$ python -q
>>> import numpy as np
>>> import numpy.linalg as la
>>> np.set_printoptions(suppress=True, linewidth=140)
>>> m1 = np.load("case10.npy")
>>> m1
array([[-3,  0,  0,  0,  0],
       [-1, -2,  0,  0,  0],
       [-1,  1,  3,  0,  0],
       [ 3,  2, -2,  3,  0],
       [-2, -3, -3,  0, -1]])
>>> evals, evecs = la.eig(m1)
>>> m1 @ evecs[:, 0] - evals[0] * evecs[:, 0]
array([0., 0., 0., 0., 0.])
>>> np.round(np.sort(la.eigvals(m1.T)), 1)
array([-3., -2., -1.,  3.,  3.])
>>> evals
array([-1.,  3.,  3., -2., -3.])
>>> print(np.round(la.det(m1.T), 1))
-54.0
>>> print(np.round(la.eigvals(m1), 1))
[-1.  3.  3. -2. -3.]
>>> np.round(la.eigvals(m1).sum().real, 1)
np.float64(0.0)
>>> np.round(np.sort(la.eigvals(m1)), 1)
array([-3., -2., -1.,  3.,  3.])
>>> np.prod(np.diag(m1)), round(la.det(m1), 1)
(np.int64(-54), np.float64(-54.0))
>>> r0 = np.array([-2, 2, 2, -2, 3])
>>> Y = m1 + np.outer(r0, np.eye(5)[0])
>>> print(la.matrix_rank(la.inv(Y) - la.inv(m1), tol=1e-8))
1
>>> print(la.matrix_rank(Y - m1))
1
>>> G = m1.T @ m1
>>> np.diag(G)
array([24, 18, 22,  9,  1])
>>> np.round(la.svd(m1, compute_uv=False) ** 2, 1)
array([38.6, 27.8,  5.5,  1.8,  0.3])
>>> np.trace(G), (m1 ** 2).sum()
(np.int64(74), np.int64(74))
>>> print(np.allclose(G, G.T))
True
>>> print(np.round(la.eigvalsh(G)[::-1], 1))
[38.6 27.8  5.5  1.8  0.3]
>>> print((m1 @ m1.T).shape)
(5, 5)
>>> mat = np.array([[5.1, 5.8, 4.7, -5.8, -0.5],
...     [-4.6, -2.6, 11.0, 2.5, 2.5],
...     [-5.0, -4.2, 4.9, 4.2, 2.7],
...     [7.6, -0.7, -0.4, -2.4, 7.5],
...     [-2.9, -3.7, 12.3, 4.0, 1.7],
...     [6.2, 0.3, -2.2, -1.9, 4.3],
...     [2.6, 2.7, 0.8, -2.9, 0.7],
...     [4.0, -3.5, 1.5, 1.9, 5.3],
...     [-3.2, 0.9, 8.9, 0.3, -1.2],
...     [3.3, 3.0, -4.8, -1.5, -3.2],
...     [3.8, 1.1, -0.2, -0.6, -0.5],
...     [-2.9, -4.4, 9.2, 2.5, 6.8]])
>>> cent = mat[[3, 7]].astype(float)
>>> for _ in range(7):
...     lab = la.norm(mat[:, None] - cent, axis=-1).argmin(axis=1)
...     cent = np.array([mat[lab == j].mean(axis=0) for j in range(2)])
... 
>>> lab
array([0, 1, 1, 0, 1, 0, 0, 0, 1, 0, 0, 1])
>>> cent.round(1)
array([[ 4.7,  1.2, -0.1, -1.9,  1.9],
       [-3.7, -2.8,  9.3,  2.7,  2.5]])
>>> print(np.round(cent[1] - cent[0], 1))
[-8.4 -4.   9.3  4.6  0.6]
>>> Xc = (mat - mat.mean(axis=0)) / mat.std(axis=0)
>>> np.round(Xc.std(axis=0), 1)
array([1., 1., 1., 1., 1.])
>>> coef = la.lstsq(np.delete(Xc, 0, axis=1), Xc[:, 0])[0]
>>> print(np.abs(coef).argmax())
0
>>> coef.round(1) + 0
array([-15.3,   0. , -13. ,  -6.2])
>>> x = np.array([3, 2, 1, 1, 2])
>>> rhs = mat @ x
>>> np.round(la.solve(mat.T @ mat, mat.T @ rhs), 1)
array([3., 2., 1., 1., 2.])
>>> np.round(la.pinv(mat) @ mat, 1) + 0
array([[1., 0., 0., 0., 0.],
       [0., 1., 0., 0., 0.],
       [0., 0., 1., 0., 0.],
       [0., 0., 0., 1., 0.],
       [0., 0., 0., 0., 1.]])
>>> rng = np.random.default_rng(22)
>>> rhs = rhs + 0.3 * rng.normal(size=12)
>>> rhs.round(1)
array([24.4, -0.9, -9.3, 33.4,  4. , 23.2, 12.8, 19.4, -1.1,  3. , 11.9,  8.2])
>>> coef, *_ = la.lstsq(mat, rhs)
>>> np.round(mat.T @ (rhs - mat @ coef), 1) + 0
array([0., 0., 0., 0., 0.])
>>> print([round(float(la.norm(la.solve(mat.T @ mat + lam * np.eye(5), mat.T @ rhs))), 2) for lam in (0, 1, 10, 100)])
[4.03, 3.61, 3.38, 2.48]
>>> x = np.array([3, 0, -4, 5, 2])
>>> rhs = mat @ x
>>> coef, lr = np.zeros(5), 1 / la.norm(mat, 2) ** 2
>>> for i in range(4):
...     coef -= lr * mat.T @ (mat @ coef - rhs)
...     if i % 1 == 0: print(i, round(la.norm(mat @ coef - rhs), 1))
... 
0 50.9
1 39.1
2 30.5
3 24.3
>>> print(np.round(la.cond(mat), 1))
41.2
>>> Y = np.c_[mat[:, :3] @ np.array([[-2, -1, 0], [3, 3, -3], [-4, -2, -2]]), np.array([-4, 4, 3, -2, 2, -2, -4, -5, -4, -4, -2, 4])]
>>> Y.round(1)
array([[-11.6,   2.9, -26.8,  -4. ],
       [-42.6, -25.2, -14.2,   4. ],
       [-22.2, -17.4,   2.8,   3. ],
       [-15.7,  -8.9,   2.9,  -2. ],
       [-54.5, -32.8, -13.5,   2. ],
       [ -2.7,  -0.9,   3.5,  -2. ],
       [ -0.3,   3.9,  -9.7,  -4. ],
       [-24.5, -17.5,   7.5,  -5. ],
       [-26.5, -11.9, -20.5,  -4. ],
       [ 21.6,  15.3,   0.6,  -4. ],
       [ -3.5,  -0.1,  -2.9,  -2. ],
       [-44.2, -28.7,  -5.2,   4. ]])
>>> la.matrix_rank(Y)
np.int64(4)
>>> np.round(la.norm(la.qr(mat)[0].T @ Y, axis=0) ** 2 / ((Y ** 2).sum(axis=0) + 1e-12), 1)
array([1. , 1. , 1. , 0.7])
>>> np.round(la.norm(Y - mat @ la.lstsq(mat, Y)[0], axis=0), 1) + 0
array([0. , 0. , 0. , 6.3])
>>> la.matrix_rank(np.c_[mat, Y])
np.int64(6)
>>> feats = np.load("run18.npy")
>>> feats
array([[-1. ,  0. ,  0.5],
       [-0.9,  0. ,  0.6],
       [ 1.7, -0.1, -0.7],
       [-1.2,  0.6,  1.8]])
>>> U, sigma, VT = la.svd(feats, full_matrices=False)
>>> np.round(np.abs(VT[0]), 1)
array([0.8, 0.1, 0.6])
>>> U.shape, sigma.shape, VT.shape
((4, 3), (3,), (3, 3))
>>> np.round(U.T @ feats @ VT.T, 1) + 0
array([[3.2, 0. , 0. ],
       [0. , 0.9, 0. ],
       [0. , 0. , 0.1]])
>>> sigma.round(1)
array([3.2, 0.9, 0.1])
>>> np.round(U.T @ U, 1) + 0
array([[1., 0., 0.],
       [0., 1., 0.],
       [0., 0., 1.]])
>>> np.round(np.cumsum(sigma ** 2) / np.sum(sigma ** 2), 1)
array([0.9, 1. , 1. ])
>>> np.round(VT @ VT.T, 1) + 0
array([[1., 0., 0.],
       [0., 1., 0.],
       [0., 0., 1.]])
>>> np.round(np.sqrt((sigma ** 2).sum()), 1), np.round(la.norm(feats), 1)
(np.float64(3.3), np.float64(3.3))
>>> X = 0.5 ** np.abs(np.subtract.outer(np.arange(6), np.arange(6)))
>>> X.round(1) + 0
array([[1. , 0.5, 0.2, 0.1, 0.1, 0. ],
       [0.5, 1. , 0.5, 0.2, 0.1, 0.1],
       [0.2, 0.5, 1. , 0.5, 0.2, 0.1],
       [0.1, 0.2, 0.5, 1. , 0.5, 0.2],
       [0.1, 0.1, 0.2, 0.5, 1. , 0.5],
       [0. , 0.1, 0.1, 0.2, 0.5, 1. ]])
>>> x = np.ones(6)
>>> for _ in range(6):
...     x = X @ x
...     x /= la.norm(x)
...     print(round(x @ X @ x, 1))
... 
2.4
2.4
2.4
2.4
2.4
2.4
>>> x.round(1)
array([0.3, 0.4, 0.5, 0.5, 0.4, 0.3])
>>> lab = rng.permutation(5)
>>> lab
array([3, 1, 4, 0, 2])
>>> Y = m1[lab][:, lab]
>>> print(np.allclose(Y, m1))
False
>>> F = np.load("data.npy")
>>> F
array([[-1.3,  1.6,  1.4, -0.5],
       [-2.1, -0.2,  1.9, -0.9],
       [-3.6,  1.2,  1.7,  1.4],
       [ 0.6,  1. ,  0. , -1.7],
       [ 1.1,  0.2, -3. , -0.9],
       [ 3.3,  0.9, -1.1, -1.2],
       [ 0. ,  0. ,  0.9,  2.3],
       [-2.9,  1.2,  1.8, -3.2],
       [-3.5,  1.1, -2.3, -2.3],
       [-2.5, -0.9, -1.1,  3.1],
       [-2. , -0.2,  0.1, -1.9],
       [ 1.4, -1.2,  1. , -1.1],
       [ 0.5, -2.6,  0.8,  5. ],
       [-0.2,  0.4,  0.5,  1.9],
       [-0.8, -2.2,  2.6,  3.5],
       [-3.1,  2.9, -4. , -0.9],
       [-3.5,  1.9,  1.1, -3.2],
       [ 3.2, -0.3,  1.1,  1.2],
       [ 1.2,  0.8, -2.5, -0.4],
       [-2.1, -0.7,  0.6, -3.7],
       [ 0.5,  0.9, -1.1,  0.9],
       [ 1.1, -2.2,  1.2,  1.2],
       [-0.2, -2.6,  0.3, -2. ],
       [-2.4, -5.4,  3.1,  2.6]])
>>> cent = F[[16, 10]].astype(float)
>>> for _ in range(6):
...     lab = la.norm(F[:, None] - cent, axis=-1).argmin(axis=1)
...     cent = np.array([F[lab == j].mean(axis=0) for j in range(2)])
... 
>>> lab
array([1, 1, 1, 1, 1, 1, 1, 0, 0, 1, 0, 1, 1, 1, 1, 0, 0, 1, 1, 0, 1, 1, 1, 1])
>>> np.abs(cent[1] - cent[0]).argmax()
np.int64(3)
>>> cent.round(1) + 0
array([[-2.8,  1. , -0.4, -2.5],
       [ 0. , -0.6,  0.4,  0.8]])
>>> np.round(cent[1] - cent[0], 1)
array([ 2.8, -1.6,  0.9,  3.3])
